% ipython --no-banner

In [1]: import numpy as np

In [2]: np.set_printoptions(precision=3, suppress=True, linewidth=120)

In [3]: E = np.loadtxt("mat.csv", delimiter=",")

In [4]: E
Out[4]: 
array([[ 0.707,  0.   ,  0.   ,  0.   , -0.707,  0.   ,  0.   ,  0.   ,  0.   ,  0.   ],
       [ 0.   ,  1.   ,  0.   ,  0.   ,  0.   ,  0.   ,  0.   ,  0.   ,  0.   ,  0.   ],
       [ 0.   ,  0.   ,  1.   ,  0.   ,  0.   ,  0.   ,  0.   ,  0.   ,  0.   ,  0.   ],
       [ 0.   ,  0.   ,  0.   ,  1.   ,  0.   ,  0.   ,  0.   ,  0.   ,  0.   ,  0.   ],
       [ 0.707,  0.   ,  0.   ,  0.   ,  0.707,  0.   ,  0.   ,  0.   ,  0.   ,  0.   ],
       [ 0.   ,  0.   ,  0.   ,  0.   ,  0.   ,  1.   ,  0.   ,  0.   ,  0.   ,  0.   ],
       [ 0.   ,  0.   ,  0.   ,  0.   ,  0.   ,  0.   ,  1.   ,  0.   ,  0.   ,  0.   ],
       [ 0.   ,  0.   ,  0.   ,  0.   ,  0.   ,  0.   ,  0.   ,  1.   ,  0.   ,  0.   ],
       [ 0.   ,  0.   ,  0.   ,  0.   ,  0.   ,  0.   ,  0.   ,  0.   ,  1.   ,  0.   ],
       [ 0.   ,  0.   ,  0.   ,  0.   ,  0.   ,  0.   ,  0.   ,  0.   ,  0.   ,  1.   ]])

In [5]: rng = np.random.default_rng(773)

In [6]: lab = rng.permutation(10)

In [7]: lab
Out[7]: array([7, 1, 0, 5, 6, 2, 8, 4, 3, 9])

In [8]: M2 = E[lab][:, lab]

In [9]: print(round(float(np.trace(M2)), 3))
9.414

In [10]: M2
Out[10]: 
array([[ 1.   ,  0.   ,  0.   ,  0.   ,  0.   ,  0.   ,  0.   ,  0.   ,  0.   ,  0.   ],
       [ 0.   ,  1.   ,  0.   ,  0.   ,  0.   ,  0.   ,  0.   ,  0.   ,  0.   ,  0.   ],
       [ 0.   ,  0.   ,  0.707,  0.   ,  0.   ,  0.   ,  0.   , -0.707,  0.   ,  0.   ],
       [ 0.   ,  0.   ,  0.   ,  1.   ,  0.   ,  0.   ,  0.   ,  0.   ,  0.   ,  0.   ],
       [ 0.   ,  0.   ,  0.   ,  0.   ,  1.   ,  0.   ,  0.   ,  0.   ,  0.   ,  0.   ],
       [ 0.   ,  0.   ,  0.   ,  0.   ,  0.   ,  1.   ,  0.   ,  0.   ,  0.   ,  0.   ],
       [ 0.   ,  0.   ,  0.   ,  0.   ,  0.   ,  0.   ,  1.   ,  0.   ,  0.   ,  0.   ],
       [ 0.   ,  0.   ,  0.707,  0.   ,  0.   ,  0.   ,  0.   ,  0.707,  0.   ,  0.   ],
       [ 0.   ,  0.   ,  0.   ,  0.   ,  0.   ,  0.   ,  0.   ,  0.   ,  1.   ,  0.   ],
       [ 0.   ,  0.   ,  0.   ,  0.   ,  0.   ,  0.   ,  0.   ,  0.   ,  0.   ,  1.   ]])

In [11]: np.diag(M2)
Out[11]: array([1.   , 1.   , 0.707, 1.   , 1.   , 1.   , 1.   , 0.707, 1.   , 1.   ])

In [12]: np.round(E.T @ E, 3) + 0
Out[12]: 
array([[1., 0., 0., 0., 0., 0., 0., 0., 0., 0.],
       [0., 1., 0., 0., 0., 0., 0., 0., 0., 0.],
       [0., 0., 1., 0., 0., 0., 0., 0., 0., 0.],
       [0., 0., 0., 1., 0., 0., 0., 0., 0., 0.],
       [0., 0., 0., 0., 1., 0., 0., 0., 0., 0.],
       [0., 0., 0., 0., 0., 1., 0., 0., 0., 0.],
       [0., 0., 0., 0., 0., 0., 1., 0., 0., 0.],
       [0., 0., 0., 0., 0., 0., 0., 1., 0., 0.],
       [0., 0., 0., 0., 0., 0., 0., 0., 1., 0.],
       [0., 0., 0., 0., 0., 0., 0., 0., 0., 1.]])

In [13]: np.linalg.svd(E, compute_uv=False)
Out[13]: array([1., 1., 1., 1., 1., 1., 1., 1., 1., 1.])

In [14]: np.round(E @ E.T, 3) + 0
Out[14]: 
array([[1., 0., 0., 0., 0., 0., 0., 0., 0., 0.],
       [0., 1., 0., 0., 0., 0., 0., 0., 0., 0.],
       [0., 0., 1., 0., 0., 0., 0., 0., 0., 0.],
       [0., 0., 0., 1., 0., 0., 0., 0., 0., 0.],
       [0., 0., 0., 0., 1., 0., 0., 0., 0., 0.],
       [0., 0., 0., 0., 0., 1., 0., 0., 0., 0.],
       [0., 0., 0., 0., 0., 0., 1., 0., 0., 0.],
       [0., 0., 0., 0., 0., 0., 0., 1., 0., 0.],
       [0., 0., 0., 0., 0., 0., 0., 0., 1., 0.],
       [0., 0., 0., 0., 0., 0., 0., 0., 0., 1.]])

In [15]: E[:, 2] @ E[:, 8]
Out[15]: np.float64(0.0)

In [16]: print(np.linalg.norm(E, axis=0))
[1. 1. 1. 1. 1. 1. 1. 1. 1. 1.]

In [17]: np.flatnonzero(np.linalg.matrix_power((E != 0) + (E.T != 0) + np.eye(10), 10)[2])
Out[17]: array([2])

In [18]: (np.linalg.matrix_power((E != 0) + (E.T != 0) + np.eye(10), 10) > 0).astype(int)
Out[18]: 
array([[1, 0, 0, 0, 1, 0, 0, 0, 0, 0],
       [0, 1, 0, 0, 0, 0, 0, 0, 0, 0],
       [0, 0, 1, 0, 0, 0, 0, 0, 0, 0],
       [0, 0, 0, 1, 0, 0, 0, 0, 0, 0],
       [1, 0, 0, 0, 1, 0, 0, 0, 0, 0],
       [0, 0, 0, 0, 0, 1, 0, 0, 0, 0],
       [0, 0, 0, 0, 0, 0, 1, 0, 0, 0],
       [0, 0, 0, 0, 0, 0, 0, 1, 0, 0],
       [0, 0, 0, 0, 0, 0, 0, 0, 1, 0],
       [0, 0, 0, 0, 0, 0, 0, 0, 0, 1]])

In [19]: x = np.array([-1, 2, 4, 4, 4, 2, 1, -5, 2, -4])

In [20]: y = E @ x

In [21]: y
Out[21]: array([-3.536,  2.   ,  4.   ,  4.   ,  2.121,  2.   ,  1.   , -5.   ,  2.   , -4.   ])

In [22]: np.linalg.solve(E, y + E[:, 7])
Out[22]: array([-1.,  2.,  4.,  4.,  4.,  2.,  1., -4.,  2., -4.])

In [23]: J = np.loadtxt("a.csv", delimiter=",")

In [24]: J
Out[24]: 
array([[-2.007,  0.983, -3.008, -0.995, -0.983, -3.022],
       [-2.03 ,  0.986, -3.026, -1.04 , -0.984, -2.983],
       [-2.018,  1.023, -3.022, -0.99 , -1.014, -3.019],
       [-1.998,  0.962, -3.01 , -0.984, -1.025, -2.988],
       [-2.011,  0.97 , -2.99 , -0.958, -1.   , -2.992],
       [-2.017,  1.028, -3.036, -1.017, -1.024, -3.016],
       [-1.974,  1.   , -3.015, -1.01 , -1.044, -2.997],
       [-1.992,  1.027, -2.98 , -0.976, -1.   , -3.001],
       [-1.971,  1.048, -2.983, -1.023, -1.03 , -3.024],
       [-1.985,  1.009, -2.996, -0.972, -1.036, -3.016],
       [-2.046,  1.006, -2.972, -1.002, -1.016, -3.015],
       [-1.018,  0.025, -2.99 ,  3.015,  2.036, -3.018],
       [-1.008,  0.022, -2.993,  2.966,  1.962, -2.963],
       [-0.988, -0.008, -2.982,  3.039,  1.989, -3.028],
       [-1.019, -0.003, -3.004,  2.988,  2.003, -2.988],
       [-0.983,  0.   , -2.972,  3.008,  2.012, -2.99 ],
       [-0.992,  0.016, -3.039,  2.989,  1.999, -2.992],
       [-1.016,  0.002, -2.983,  2.976,  2.007, -2.976],
       [-1.016,  0.028, -3.027,  2.986,  1.948, -3.002],
       [-0.99 , -0.045, -3.008,  3.002,  1.996, -3.002],
       [-1.021,  0.014, -2.998,  3.033,  1.999, -3.023],
       [-0.983, -0.026, -3.034,  2.99 ,  1.983, -3.005]])

In [25]: x = np.array([-4, 0, 3, 3, -3, -1])

In [26]: y = J @ x

In [27]: beta, lr = np.zeros(6), 1 / np.linalg.norm(J, 2) ** 2

In [28]: for i in range(10):
    ...:     beta -= lr * J.T @ (J @ beta - y)
    ...:     if i % 2 == 0: print(i, round(np.linalg.norm(J @ beta - y), 3))
    ...: 
0 2.35
2 1.259
4 0.794
6 0.633
8 0.587

In [29]: print(np.round(np.linalg.cond(J), 3))
352.515

In [30]: beta
Out[30]: array([-0.165,  0.087, -0.234, -0.11 , -0.104, -0.235])
